% ipython --no-banner

In [1]: import numpy as np

In [2]: from numpy import linalg as LA

In [3]: np.set_printoptions(precision=4, suppress=True, linewidth=140, floatmode="fixed")

In [4]: E = np.array([[2, 1, 2, 1, 2, 1],
   ...:     [1, 0, 1, 0, 1, 0],
   ...:     [-1, 1, -1, 1, -1, 1],
   ...:     [2, 1, 2, 1, 2, 1],
   ...:     [1, 0, 1, 0, 1, 0],
   ...:     [-1, 1, -1, 1, -1, 1]])

In [5]: E
Out[5]: 
array([[ 2,  1,  2,  1,  2,  1],
       [ 1,  0,  1,  0,  1,  0],
       [-1,  1, -1,  1, -1,  1],
       [ 2,  1,  2,  1,  2,  1],
       [ 1,  0,  1,  0,  1,  0],
       [-1,  1, -1,  1, -1,  1]])

In [6]: # null space of dimension 4

In [7]: np.round(LA.norm(E[4], 1), 4), round(float(LA.norm(E[4], np.inf)), 4)
Out[7]: (np.float64(3.0), 1.0)

In [8]: LA.norm(E, axis=0)
Out[8]: array([3.4641, 2.0000, 3.4641, 2.0000, 3.4641, 2.0000])

In [9]: round(LA.norm(E) ** 2 / LA.norm(E, 2) ** 2, 4)
Out[9]: np.float64(1.2829)

In [10]: LA.norm(E, axis=1)
Out[10]: array([3.8730, 1.7321, 2.4495, 3.8730, 1.7321, 2.4495])

In [11]: round(float(LA.norm(E, "nuc")), 4)
Out[11]: 9.3701

In [12]: round(LA.norm(E, 1), 4), np.round(LA.norm(E, np.inf), 4)
Out[12]: (np.float64(8.0), np.float64(9.0))

In [13]: Y = np.array([[-9, 5], [-9, 4], [-7, 3], [-9, 4], [-2, 8], [-8, -8]])

In [14]: np.einsum("ij,ij->i", E, E)
Out[14]: array([15,  3,  6, 15,  3,  6])

In [15]: Y.T @ E.T
Out[15]: 
array([[-62, -18,  -8, -62, -18,  -8],
       [ 32,  16, -16,  32,  16, -16]])

In [16]: np.einsum("ik,kj->ji", E, Y)
Out[16]: 
array([[-62, -18,  -8, -62, -18,  -8],
       [ 32,  16, -16,  32,  16, -16]])

In [17]: O, _ = LA.qr(np.array([[0.8, 0.2, -1.5, 0.6, -1.3, 0.7],
    ...:     [0.0, 0.1, 0.6, -0.5, 0.1, 0.1],
    ...:     [-1.4, 2.0, 1.6, 0.2, -1.0, -0.3],
    ...:     [-1.1, -0.3, -0.7, 0.8, -0.1, -0.1],
    ...:     [0.3, 1.3, 0.8, 0.7, 0.3, 0.4],
    ...:     [-2.1, 0.5, -1.8, 1.5, -0.8, 0.8]]))

In [18]: arr = -2 * O

In [19]: arr
Out[19]: 
array([[ 0.5550,  0.4338,  1.5722, -0.4719, -0.8285, -0.3505],
       [ 0.0000,  0.0893, -0.4128, -0.6283,  0.3869, -1.8103],
       [-0.9713,  1.3388, -0.5465, -0.5894, -0.7503,  0.2348],
       [-0.7632, -0.6188, -0.0020,  1.0946, -1.1821, -0.6626],
       [ 0.2081,  1.2563,  0.2457,  1.3449,  0.6351, -0.3251],
       [-1.4570, -0.2237,  0.9994, -0.1680,  0.8945,  0.0106]])

In [20]: np.round(LA.det(arr), 4)
Out[20]: np.float64(-64.0)

In [21]: round(np.abs(LA.eigvals(arr)).max(), 4)
Out[21]: np.float64(2.0)

In [22]: np.sort(np.abs(LA.eigvals(arr)))
Out[22]: array([2.0000, 2.0000, 2.0000, 2.0000, 2.0000, 2.0000])

In [23]: Y = np.array([[0, 3], [1, 3], [1, 0], [3, 1], [3, 1], [2, 2]])

In [24]: np.einsum("ij->j", arr)
Out[24]: array([-2.4283,  2.2758,  1.8561,  0.5819, -0.8443, -2.9031])

In [25]: np.einsum("ik,kj->ji", arr, Y)
Out[25]: 
array([[-2.5961, -4.6682, -2.7569, -2.2087,  6.7920,  2.9762],
       [ 0.9652, -3.5941,  0.2326, -5.5588,  5.7232, -4.2943]])

In [26]: np.einsum("ik,kj->ij", arr, Y)
Out[26]: 
array([[-2.5961,  0.9652],
       [-4.6682, -3.5941],
       [-2.7569,  0.2326],
       [-2.2087, -5.5588],
       [ 6.7920,  5.7232],
       [ 2.9762, -4.2943]])

In [27]: np.vstack([arr, Y.T]).shape
Out[27]: (8, 6)

In [28]: arr @ Y
Out[28]: 
array([[-2.5961,  0.9652],
       [-4.6682, -3.5941],
       [-2.7569,  0.2326],
       [-2.2087, -5.5588],
       [ 6.7920,  5.7232],
       [ 2.9762, -4.2943]])

In [29]: Y.T @ arr.T
Out[29]: 
array([[-2.5961, -4.6682, -2.7569, -2.2087,  6.7920,  2.9762],
       [ 0.9652, -3.5941,  0.2326, -5.5588,  5.7232, -4.2943]])

In [30]: U, sigma, vt = LA.svd(arr, full_matrices=False)

In [31]: np.cumsum(sigma ** 2) / np.sum(sigma ** 2)
Out[31]: array([0.1667, 0.3333, 0.5000, 0.6667, 0.8333, 1.0000])

In [32]: sigma / sigma[0]
Out[32]: array([1.0000, 1.0000, 1.0000, 1.0000, 1.0000, 1.0000])

In [33]: np.round(U.T @ U, 4) + 0
Out[33]: 
array([[1.0000, 0.0000, 0.0000, 0.0000, 0.0000, 0.0000],
       [0.0000, 1.0000, 0.0000, 0.0000, 0.0000, 0.0000],
       [0.0000, 0.0000, 1.0000, 0.0000, 0.0000, 0.0000],
       [0.0000, 0.0000, 0.0000, 1.0000, 0.0000, 0.0000],
       [0.0000, 0.0000, 0.0000, 0.0000, 1.0000, 0.0000],
       [0.0000, 0.0000, 0.0000, 0.0000, 0.0000, 1.0000]])

In [34]: np.allclose(U * sigma @ vt, arr)
Out[34]: True

In [35]: U.shape, sigma.shape, vt.shape
Out[35]: ((6, 6), (6,), (6, 6))

In [36]: W = np.array([[4, 1], [4, 8], [5, 4], [1, 4], [2, 2], [0, 3]])

In [37]: c = np.array([3, 3])

In [38]: act = np.maximum(arr @ W + c, 0)

In [39]: (act > 0).mean(axis=0)
Out[39]: array([0.6667, 0.6667])

In [40]: (act > 0).astype(int)
Out[40]: 
array([[1, 1],
       [1, 0],
       [0, 1],
       [0, 0],
       [1, 1],
       [1, 1]])

In [41]: basis = np.array([[0, 1, 0], [4, 4, -4]])

In [42]: act @ basis
Out[42]: 
array([[ 34.8738,  47.5613, -34.8738],
       [  0.0000,   1.4385,   0.0000],
       [ 29.6000,  29.6000, -29.6000],
       [  0.0000,   0.0000,   0.0000],
       [ 79.6655,  92.3673, -79.6655],
       [ 19.5987,  22.4939, -19.5987]])

In [43]: (act @ basis).round(6).argmax(axis=1)
Out[43]: array([1, 1, 0, 0, 1, 1])

In [44]: A = np.loadtxt("case9.csv", delimiter=",")

In [45]: A
Out[45]: 
array([[ 0.9474, -0.1579, -0.0526, -0.1579, -0.1579, -0.1579],
       [-0.1579,  0.5263, -0.1579, -0.4737, -0.4737, -0.4737],
       [-0.0526, -0.1579,  0.9474, -0.1579, -0.1579, -0.1579],
       [-0.1579, -0.4737, -0.1579,  0.5263, -0.4737, -0.4737],
       [-0.1579, -0.4737, -0.1579, -0.4737,  0.5263, -0.4737],
       [-0.1579, -0.4737, -0.1579, -0.4737, -0.4737,  0.5263]])

In [46]: # symmetric

In [47]: A.reshape(2, -1)
Out[47]: 
array([[ 0.9474, -0.1579, -0.0526, -0.1579, -0.1579, -0.1579, -0.1579,  0.5263, -0.1579, -0.4737, -0.4737, -0.4737, -0.0526, -0.1579,
         0.9474, -0.1579, -0.1579, -0.1579],
       [-0.1579, -0.4737, -0.1579,  0.5263, -0.4737, -0.4737, -0.1579, -0.4737, -0.1579, -0.4737,  0.5263, -0.4737, -0.1579, -0.4737,
        -0.1579, -0.4737, -0.4737,  0.5263]])

In [48]: t3 = A.reshape(6, 2, -1)

In [49]: t3.shape
Out[49]: (6, 2, 3)

In [50]: np.einsum("ihd,jhd->hij", t3, t3).shape
Out[50]: (2, 6, 6)

In [51]: np.einsum("ihd,ihd->ih", t3, t3)
Out[51]: 
array([[0.9252, 0.0748],
       [0.3269, 0.6731],
       [0.9252, 0.0748],
       [0.2742, 0.7258],
       [0.2742, 0.7258],
       [0.2742, 0.7258]])

In [52]: t3[:, 0]
Out[52]: 
array([[ 0.9474, -0.1579, -0.0526],
       [-0.1579,  0.5263, -0.1579],
       [-0.0526, -0.1579,  0.9474],
       [-0.1579, -0.4737, -0.1579],
       [-0.1579, -0.4737, -0.1579],
       [-0.1579, -0.4737, -0.1579]])

In [53]: np.swapaxes(t3, 1, 2)[3]
Out[53]: 
array([[-0.1579,  0.5263],
       [-0.4737, -0.4737],
       [-0.1579, -0.4737]])

In [54]: J = np.loadtxt("block19.csv", delimiter=",")

In [55]: J
Out[55]: 
array([[-0.0602, -0.2254, -0.6620, -0.2101, -0.0018, -0.0672,  0.6773],
       [-0.4215, -0.3982, -0.2987,  0.1787, -0.0923,  0.6454, -0.3427],
       [ 0.3312,  0.2708, -0.5685, -0.1002, -0.4652, -0.1765, -0.4859],
       [-0.5721,  0.5545, -0.0428, -0.5748,  0.1397,  0.0866, -0.0775],
       [ 0.0000,  0.6317, -0.1006,  0.5964, -0.1106,  0.3375,  0.3300],
       [-0.4517, -0.0055, -0.2506,  0.4753,  0.3166, -0.6062, -0.1987],
       [-0.4215, -0.1034,  0.2732,  0.0434, -0.8019, -0.2425,  0.1823]])

In [56]: # orthonormal columns

In [57]: rng = np.random.default_rng(32125)

In [58]: idx = rng.permutation(7)

In [59]: Y = J[:, idx] * rng.choice([-1, 1], 7)

In [60]: Y
Out[60]: 
array([[-0.0018,  0.2254,  0.6773,  0.6620,  0.0672,  0.0602,  0.2101],
       [-0.0923,  0.3982, -0.3427,  0.2987, -0.6454,  0.4215, -0.1787],
       [-0.4652, -0.2708, -0.4859,  0.5685,  0.1765, -0.3312,  0.1002],
       [ 0.1397, -0.5545, -0.0775,  0.0428, -0.0866,  0.5721,  0.5748],
       [-0.1106, -0.6317,  0.3300,  0.1006, -0.3375, -0.0000, -0.5964],
       [ 0.3166,  0.0055, -0.1987,  0.2506,  0.6062,  0.4517, -0.4753],
       [-0.8019,  0.1034,  0.1823, -0.2732,  0.2425,  0.4215, -0.0434]])

In [61]: U, _, vt = LA.svd(J.T @ Y)

In [62]: idx
Out[62]: array([4, 1, 6, 2, 5, 0, 3])

In [63]: x = np.array([-2, 0, -2, 1, -1, 0, -2])

In [64]: np.sort(np.abs(np.degrees(np.angle(LA.eigvals(J)))))
Out[64]: array([  0.0000,  85.1581,  85.1581, 133.5018, 133.5018, 164.6083, 164.6083])

In [65]: np.abs(LA.eigvals(J))
Out[65]: array([1.0000, 1.0000, 1.0000, 1.0000, 1.0000, 1.0000, 1.0000])

In [66]: np.round(LA.inv(J), 4) + 0
Out[66]: 
array([[-0.0602, -0.4215,  0.3312, -0.5721,  0.0000, -0.4517, -0.4215],
       [-0.2254, -0.3982,  0.2708,  0.5545,  0.6317, -0.0055, -0.1034],
       [-0.6620, -0.2987, -0.5685, -0.0428, -0.1006, -0.2506,  0.2732],
       [-0.2101,  0.1787, -0.1002, -0.5748,  0.5964,  0.4753,  0.0434],
       [-0.0018, -0.0923, -0.4652,  0.1397, -0.1106,  0.3166, -0.8019],
       [-0.0672,  0.6454, -0.1765,  0.0866,  0.3375, -0.6062, -0.2425],
       [ 0.6773, -0.3427, -0.4859, -0.0775,  0.3300, -0.1987,  0.1823]])

In [67]: [p for p in range(1, 25) if np.allclose(LA.matrix_power(J, p), np.eye(7))]
Out[67]: []

In [68]: np.round(J.T @ (J @ x), 4) + 0
Out[68]: array([-2.0000,  0.0000, -2.0000,  1.0000, -1.0000,  0.0000, -2.0000])
